>>> import numpy as np
>>> np.set_printoptions(precision=3, suppress=True, linewidth=120)
>>> K = np.load("out12.npy")
>>> K
array([[ -8,  -4, -12,   2,   1,   3],
       [-12,   0,  -4,   3,   0,   1],
       [  0, -12, -12,   0,   3,   3],
       [  2,   1,   3,  10,   5,  15],
       [  3,   0,   1,  15,   0,   5],
       [  0,   3,   3,   0,  15,  15]])
>>> rng = np.random.default_rng(87200)
>>> idx = rng.permutation(6)
>>> idx
array([4, 5, 2, 3, 0, 1])
>>> M2 = K[idx][:, idx]
>>> np.trace(M2)
np.int64(5)
>>> round(float(np.linalg.norm(K, "nuc")), 3)
87.242
>>> round(np.linalg.norm(K, 2), 3)
np.float64(28.62)
>>> round(float(np.linalg.norm(K[4], 1)), 3), round(float(np.linalg.norm(K[4], np.inf)), 3)
(24.0, 15.0)
>>> M2 = K / np.sqrt((K ** 2).mean(axis=1, keepdims=True))
>>> np.linalg.matrix_rank(M2) == np.linalg.matrix_rank(K)
np.True_
>>> K - K.mean(axis=1, keepdims=True)
array([[ -5.,  -1.,  -9.,   5.,   4.,   6.],
       [-10.,   2.,  -2.,   5.,   2.,   3.],
       [  3.,  -9.,  -9.,   3.,   6.,   6.],
       [ -4.,  -5.,  -3.,   4.,  -1.,   9.],
       [ -1.,  -4.,  -3.,  11.,  -4.,   1.],
       [ -6.,  -3.,  -3.,  -6.,   9.,   9.]])
>>> W0 = np.array([[0, 0, -2, 0], [0, 5, 0, 0], [0, 0, 0, 5], [1, 0, 0, 0]])
>>> x = np.array([2, 0, 0, 3])
>>> rhs = W0 @ x
>>> rhs
array([ 0,  0, 15,  2])
>>> np.linalg.solve(W0, rhs + W0[:, 0])
array([ 3.,  0., -0.,  3.])
>>> np.linalg.solve(W0.T, W0[2])
array([-0.,  0.,  1.,  0.])
>>> s = 20 * 0.2 ** np.arange(3)
>>> mat = rng.normal(size=(22, 3)) * rng.permutation(s)
>>> mat
array([[-39.419,   1.437,  -0.986],
       [ -3.547,  -2.558,  -0.443],
       [-17.891,  -5.57 ,   0.066],
       [-18.106,   1.162,  -1.354],
       [ 16.157,  -5.965,  -0.707],
       [ 17.847,  -4.457,   0.271],
       [-23.182,  -7.93 ,  -1.262],
       [ -0.797,   5.379,   0.044],
       [  0.999,  -3.69 ,   0.667],
       [ 14.133,   1.436,  -0.041],
       [-11.531,   6.184,  -0.898],
       [-26.668,   7.937,   0.37 ],
       [-28.874,  -4.144,   0.131],
       [-20.82 ,  -2.532,  -0.004],
       [-14.437,  -4.217,   0.499],
       [-44.108,  -0.957,  -0.753],
       [-26.411,   4.951,  -0.38 ],
       [ 33.591,  -1.252,  -0.855],
       [-21.022,   4.791,   1.417],
       [ 31.796,  -5.862,  -0.892],
       [ -9.066,   4.737,  -0.616],
       [  0.689,  -0.838,  -0.064]])
>>> # column 0 is much longer than the rest
>>> cen = mat - mat.mean(axis=0)
>>> U, s, VT = np.linalg.svd(cen, full_matrices=False)
>>> (np.sign(U[:, 0]) == np.sign(U[0, 0])).astype(int)
array([1, 0, 1, 1, 0, 0, 1, 0, 0, 0, 1, 1, 1, 1, 1, 1, 1, 0, 1, 0, 1, 0])
>>> s ** 2 / (s ** 2).sum()
array([0.958, 0.041, 0.001])
>>> np.searchsorted(np.cumsum(s ** 2) / (s ** 2).sum(), 0.9) + 1
np.int64(1)
>>> q, Rm = np.linalg.qr(mat)
>>> q @ Rm
array([[-39.419,   1.437,  -0.986],
       [ -3.547,  -2.558,  -0.443],
       [-17.891,  -5.57 ,   0.066],
       [-18.106,   1.162,  -1.354],
       [ 16.157,  -5.965,  -0.707],
       [ 17.847,  -4.457,   0.271],
       [-23.182,  -7.93 ,  -1.262],
       [ -0.797,   5.379,   0.044],
       [  0.999,  -3.69 ,   0.667],
       [ 14.133,   1.436,  -0.041],
       [-11.531,   6.184,  -0.898],
       [-26.668,   7.937,   0.37 ],
       [-28.874,  -4.144,   0.131],
       [-20.82 ,  -2.532,  -0.004],
       [-14.437,  -4.217,   0.499],
       [-44.108,  -0.957,  -0.753],
       [-26.411,   4.951,  -0.38 ],
       [ 33.591,  -1.252,  -0.855],
       [-21.022,   4.791,   1.417],
       [ 31.796,  -5.862,  -0.892],
       [ -9.066,   4.737,  -0.616],
       [  0.689,  -0.838,  -0.064]])
>>> np.abs(np.diag(Rm))
array([105.639,  20.858,   3.3  ])
>>> np.round(abs(Rm[0, 0]), 3), round(float(np.linalg.norm(mat[:, 0])), 3)
(np.float64(105.639), 105.639)
>>> cov = np.cov(mat, rowvar=False)
>>> np.argsort(-mat.std(axis=0).round(6), kind="stable")
array([0, 1, 2])
>>> cov.shape
(3, 3)
>>> np.polyfit(mat[:, 1], mat[:, 2], 1)
array([ 0.02 , -0.252])
>>> np.argwhere(np.triu(np.abs(np.corrcoef(mat.T)) > 0.8, 1))
array([], shape=(0, 2), dtype=int64)
>>> mat.std(axis=0)
array([20.788,  4.51 ,  0.672])
>>> idx = mat[:, 0] > np.median(mat[:, 0])
>>> f = mat[idx].mean(axis=0) - mat[~idx].mean(axis=0)
>>> np.argsort(-np.abs(f).round(6), kind="stable")
array([0, 1, 2])
>>> idx.astype(int)
array([0, 1, 0, 0, 1, 1, 0, 1, 1, 1, 1, 0, 0, 0, 0, 0, 0, 1, 0, 1, 1, 1])
>>> round(float((((mat - mat.mean(axis=0)) @ f > 0) == idx).mean()), 3)
0.909
>>> A = np.load("x.npy")
>>> A
array([[0.277, 0.339, 0.092, 0.277],
       [0.339, 0.414, 0.113, 0.339],
       [0.092, 0.113, 0.031, 0.092],
       [0.277, 0.339, 0.092, 0.277]])
>>> # row 3 repeats row 0
>>> T = np.stack([mat, 2 * mat, mat[::-1]])
>>> np.linalg.matrix_rank(T)
array([3, 3, 3])
>>> np.einsum("bij,cij->bc", T, T)
array([[11624.95 , 23249.901,  1695.908],
       [23249.901, 46499.802,  3391.816],
       [ 1695.908,  3391.816, 11624.95 ]])
>>> np.linalg.matrix_rank(T.reshape(3, -1))
np.int64(2)
>>> T.shape
(3, 22, 3)
>>> U, s, VT = np.linalg.svd(A)
>>> s.round(3) + 0
array([1., 0., 0., 0.])
>>> M2 = U[:, :1] @ np.diag(s[:1]) @ VT[:1]
>>> M2
array([[0.277, 0.339, 0.092, 0.277],
       [0.339, 0.414, 0.113, 0.339],
       [0.092, 0.113, 0.031, 0.092],
       [0.277, 0.339, 0.092, 0.277]])
>>> np.linalg.matrix_rank(M2)
np.int64(1)
>>> np.linalg.matrix_rank(A, rtol=0.05)
np.int64(1)
>>> np.round(np.linalg.norm(A - M2) / np.linalg.norm(A), 3)
np.float64(0.0)
>>> idx = rng.permutation(4)
>>> idx
array([2, 3, 0, 1])
>>> M2 = A[idx][:, idx]
>>> M2
array([[0.031, 0.092, 0.092, 0.113],
       [0.092, 0.277, 0.277, 0.339],
       [0.092, 0.277, 0.277, 0.339],
       [0.113, 0.339, 0.339, 0.414]])
>>> np.allclose(M2, A)
False
>>> np.trace(M2)
np.float64(1.0)
>>> np.round(np.sort(np.abs(np.linalg.eigvals(M2))), 3) + 0
array([0., 0., 0., 1.])
>>> rk = np.linalg.matrix_rank(A)
>>> rk
np.int64(1)
>>> null = np.linalg.svd(A)[2][rk:].T
>>> [int(np.linalg.matrix_rank(np.delete(A, i, axis=0))) for i in range(4)]
[1, 1, 1, 1]
>>> ev, evecs = np.linalg.eigh(A)
>>> x = np.array([-2, -2, -2, 1])
>>> np.round(np.linalg.eigvalsh(A[1:, 1:]), 3) + 0
array([0.   , 0.   , 0.723])
>>> np.round(np.abs(A).sum(axis=1).max(), 3), np.abs(ev).max()
(np.float64(1.205), np.float64(1.0))
>>> round(x @ A @ x / (x @ x), 3), round(float(ev[0]), 3), ev[-1]
(np.float64(0.361), -0.0, np.float64(1.0))
>>> evecs * np.maximum(ev, 0) @ evecs.T
array([[0.277, 0.339, 0.092, 0.277],
       [0.339, 0.414, 0.113, 0.339],
       [0.092, 0.113, 0.031, 0.092],
       [0.277, 0.339, 0.092, 0.277]])
>>> E = np.load("a.npy")
>>> E
array([[-4.,  1.,  2.],
       [ 0.,  3.,  3.],
       [ 0.,  4.,  2.]])
>>> np.einsum("ij,ji->", W0, W0)
np.int64(25)
>>> np.linalg.eigvals(W0)
array([-2.154+0.j   ,  1.077+1.866j,  1.077-1.866j,  5.   +0.j   ])
>>> np.round(np.linalg.eigvals(W0).sum().real, 3)
np.float64(5.0)
>>> round(float(np.linalg.det(2 * W0)), 3), np.round(np.linalg.det(W0), 3)
(-800.0, np.float64(-50.0))
>>> np.round(np.linalg.det(W0.T), 3)
np.float64(-50.0)
>>> x = np.array([4, 9, -3])
>>> rhs = E @ x
>>> coef, lr = np.zeros(3), 1 / np.linalg.norm(E, 2) ** 2
>>> for i in range(300):
...     coef -= lr * E.T @ (E @ coef - rhs)
...     if i % 50 == 0: print(i, round(np.linalg.norm(E @ coef - rhs), 3))
... 
0 19.48
50 2.035
100 0.71
150 0.248
200 0.087
250 0.03
>>> coef
array([ 4.003,  8.994, -2.991])
>>> round(np.linalg.cond(E), 3)
np.float64(6.928)
>>> arr = np.array([[0, 1, -2], [0, 2, 1], [-2, 0, -1], [0, 0, 1]]) * (rng.random((4, 3)) < 0.3)
>>> arr
array([[ 0,  1, -2],
       [ 0,  2,  0],
       [ 0,  0,  0],
       [ 0,  0,  0]])
>>> # row 3 repeats row 2
>>> x = np.array([5, -3, 1])
>>> a = np.maximum(arr @ x, 0)
>>> np.maximum(arr @ (3 * x), 0)
array([0, 0, 0, 0])
>>> arr.T @ a
array([0, 0, 0])
>>> f = np.array([1, 3])
>>> np.correlate(arr[0], arr[3], "full")
array([0, 0, 0, 0, 0])
>>> np.unique(arr.round(6), axis=0).shape
(3, 3)
>>> np.linalg.lstsq(arr[:-1].T, arr[-1])[2]
np.int32(2)
>>> ev, evecs = np.linalg.eigh(A)
>>> round(float(ev.sum()), 3), np.trace(A)
(1.0, np.float64(1.0))
>>> np.abs(evecs[:, -1])
array([0.527, 0.644, 0.176, 0.527])
>>> np.abs(evecs[:, -1]).round(6).argmax()
np.int64(1)
>>> M2 = arr + rng.integers(-2, 3, (4, 2)) @ rng.integers(-2, 3, (2, 3))
>>> M2
array([[ 2,  1,  0],
       [ 2, -2,  2],
       [-2,  0, -2],
       [ 0,  4,  0]])
>>> np.linalg.matrix_rank(M2 - arr, tol=1e-8)
np.int64(2)
>>> M = np.array([[5, 5, 5, 5], [5, 10, 10, 10], [5, 10, 15, 15], [5, 10, 15, 20]])
>>> # symmetric
>>> ev, evecs = np.linalg.eig(M)
>>> np.sort(np.linalg.eigvals(M @ M))
array([   2.004,    4.537,   25.   , 1718.459])
>>> np.sort(np.linalg.eigvals(np.linalg.inv(M)))
array([0.024, 0.2  , 0.469, 0.706])
>>> np.round(M @ evecs[:, 0] - ev[0] * evecs[:, 0], 3) + 0
array([0., 0., 0., 0.])
>>> M2 = M[0, 0] * M[1:] - np.outer(M[1:, 0], M[0])
>>> M2
array([[ 0, 25, 25, 25],
       [ 0, 25, 50, 50],
       [ 0, 25, 50, 75]])
>>> np.flatnonzero(~M2.round(6).any(axis=1))
array([], dtype=int64)
>>> feats = np.load("test13.npy")
>>> feats
array([[-0.1, -0.3,  1.2],
       [-0.6,  0.2, -0.5],
       [-2.5, -0.9,  0.6],
       [ 0.9, -1.3, -0.6]])
>>> f = np.array([3, -1, 5])
>>> np.array([np.convolve(row, f, "same") for row in feats])
array([[-0.8,  3.4, -2.7],
       [ 1.2, -4.7,  1.5],
       [-0.2, -9.8, -5.1],
       [-4.8,  4. , -5.9]])
>>> np.correlate(feats[3], feats[2], "full")
array([ 0.54, -1.59, -1.44,  3.79,  1.5 ])
>>> np.polyval(f, feats[3])
array([ 6.53, 11.37,  6.68])
>>> round(float(np.linalg.det(W0)), 3)
-50.0
>>> np.flatnonzero(np.linalg.matrix_power((W0 != 0) + (W0.T != 0) + np.eye(4), 4)[2])
array([0, 2, 3])
>>> (W0 != 0).astype(int)
array([[0, 0, 1, 0],
       [0, 1, 0, 0],
       [0, 0, 0, 1],
       [1, 0, 0, 0]])
>>> (np.linalg.matrix_power((W0 != 0) + (W0.T != 0) + np.eye(4), 4) > 0).astype(int)
array([[1, 0, 1, 1],
       [0, 1, 0, 0],
       [1, 0, 1, 1],
       [1, 0, 1, 1]])
>>> W0 @ W0
array([[  0,   0,   0, -10],
       [  0,  25,   0,   0],
       [  5,   0,   0,   0],
       [  0,   0,  -2,   0]])
